$ python3 -q
>>> import numpy as np
>>> np.set_printoptions(suppress=True, linewidth=200)
>>> feats = np.cumsum(np.array([[-4, 5, -2, -5, -4],
...     [5, -3, 1, -1, 1],
...     [3, 1, -3, -1, 1],
...     [0, 3, -3, -4, -1],
...     [-1, -1, -5, 3, 3],
...     [2, -3, 1, 5, 4],
...     [-4, -2, -5, -1, 2],
...     [5, 0, 5, 4, 2],
...     [-3, -4, 1, -5, -1],
...     [-5, 5, 2, 3, -1],
...     [0, -1, 4, 1, -2],
...     [-3, -1, -2, -4, -3],
...     [5, 0, 2, 1, 2]]), axis=0)
>>> feats
array([[ -4,   5,  -2,  -5,  -4],
       [  1,   2,  -1,  -6,  -3],
       [  4,   3,  -4,  -7,  -2],
       [  4,   6,  -7, -11,  -3],
       [  3,   5, -12,  -8,   0],
       [  5,   2, -11,  -3,   4],
       [  1,   0, -16,  -4,   6],
       [  6,   0, -11,   0,   8],
       [  3,  -4, -10,  -5,   7],
       [ -2,   1,  -8,  -2,   6],
       [ -2,   0,  -4,  -1,   4],
       [ -5,  -1,  -6,  -5,   1],
       [  0,  -1,  -4,  -4,   3]])
>>> Y = np.array([[0, 0], [0, 1], [3, 0], [3, 3], [0, 3]])
>>> np.linalg.matrix_rank(np.vstack([feats, Y.T]))
np.int64(5)
>>> Y.T @ feats.T
array([[-21, -21, -33, -54, -60, -42, -60, -33, -45, -30, -15, -33, -24],
       [-22, -25, -24, -36, -19,   5,   6,  24,   2,  13,   9, -13,  -4]])
>>> np.einsum("ik,kj->ji", feats, Y)
array([[-21, -21, -33, -54, -60, -42, -60, -33, -45, -30, -15, -33, -24],
       [-22, -25, -24, -36, -19,   5,   6,  24,   2,  13,   9, -13,  -4]])
>>> np.vstack([feats, Y.T]).shape
(15, 5)
>>> np.einsum("ik,kj->ij", feats, Y)
array([[-21, -22],
       [-21, -25],
       [-33, -24],
       [-54, -36],
       [-60, -19],
       [-42,   5],
       [-60,   6],
       [-33,  24],
       [-45,   2],
       [-30,  13],
       [-15,   9],
       [-33, -13],
       [-24,  -4]])
>>> E = np.load("data.npy")
>>> E
array([[0.67, 0.33],
       [0.09, 0.91]])
>>> G = np.cov(feats, rowvar=False)
>>> np.round(np.corrcoef(feats.T), 2)
array([[ 1.  ,  0.12, -0.44, -0.16,  0.19],
       [ 0.12,  1.  ,  0.18, -0.58, -0.74],
       [-0.44,  0.18,  1.  , -0.13, -0.63],
       [-0.16, -0.58, -0.13,  1.  ,  0.73],
       [ 0.19, -0.74, -0.63,  0.73,  1.  ]])
>>> X = np.load("case4.npy")
>>> X
array([[11., -9.,  6.,  0., -3.,  6.],
       [-9., 11., -6.,  0.,  3., -6.],
       [ 6., -6.,  6.,  0., -2.,  4.],
       [ 0.,  0.,  0.,  2.,  0.,  0.],
       [-3.,  3., -2.,  0.,  3., -2.],
       [ 6., -6.,  4.,  0., -2.,  6.]])
>>> np.flatnonzero(np.linalg.matrix_power((X != 0) + (X.T != 0) + np.eye(6), 6)[2])
array([0, 1, 2, 4, 5])
>>> (np.linalg.matrix_power((X != 0) + (X.T != 0) + np.eye(6), 6) > 0).astype(int)
array([[1, 1, 1, 0, 1, 1],
       [1, 1, 1, 0, 1, 1],
       [1, 1, 1, 0, 1, 1],
       [0, 0, 0, 1, 0, 0],
       [1, 1, 1, 0, 1, 1],
       [1, 1, 1, 0, 1, 1]])
